% ipython --no-banner

In [1]: import numpy as np

In [2]: np.set_printoptions(precision=2, suppress=True, linewidth=140, floatmode="fixed")

In [3]: def rd(a):
   ...:     return np.round(a, 2) + 0
   ...: 

In [4]: arr = np.loadtxt("block3.csv", delimiter=",")

In [5]: arr
Out[5]: 
array([[1.00, 0.00, 0.00, 0.00, 2.00, 2.00, 0.00, 1.00, 1.00, 1.00],
       [1.00, 2.00, 0.00, 2.00, 1.00, 1.00, 0.00, 2.00, 0.00, 1.00],
       [0.00, 0.00, 0.00, 1.00, 2.00, 1.00, 2.00, 1.00, 1.00, 2.00],
       [1.00, 0.00, 0.00, 0.00, 1.00, 1.00, 2.00, 1.00, 0.00, 2.00],
       [0.00, 2.00, 2.00, 0.00, 0.00, 1.00, 0.00, 0.00, 0.00, 0.00],
       [1.00, 0.00, 1.00, 1.00, 1.00, 2.00, 1.00, 1.00, 0.00, 1.00],
       [0.00, 2.00, 0.00, 2.00, 1.00, 1.00, 0.00, 1.00, 0.00, 2.00],
       [1.00, 0.00, 1.00, 1.00, 1.00, 0.00, 2.00, 1.00, 1.00, 0.00],
       [2.00, 0.00, 2.00, 2.00, 0.00, 2.00, 0.00, 1.00, 1.00, 0.00],
       [0.00, 2.00, 0.00, 0.00, 0.00, 2.00, 0.00, 0.00, 0.00, 1.00],
       [1.00, 0.00, 2.00, 0.00, 2.00, 2.00, 2.00, 0.00, 0.00, 2.00],
       [0.00, 1.00, 1.00, 2.00, 2.00, 0.00, 2.00, 2.00, 0.00, 1.00]])

In [6]: C2 = arr.T @ arr

In [7]: rd(np.linalg.eigvalsh(C2)[::-1])
Out[7]: array([103.15,  20.20,  15.83,  13.08,   8.36,   2.78,   2.07,   1.65,   0.68,   0.21])

In [8]: rd(np.linalg.svd(arr, compute_uv=False) ** 2)
Out[8]: array([103.15,  20.20,  15.83,  13.08,   8.36,   2.78,   2.07,   1.65,   0.68,   0.21])

In [9]: np.linalg.matrix_rank(C2)
Out[9]: np.int64(10)

In [10]: (arr @ arr.T).shape
Out[10]: (12, 12)

In [11]: print(np.allclose(C2, C2.T))
True
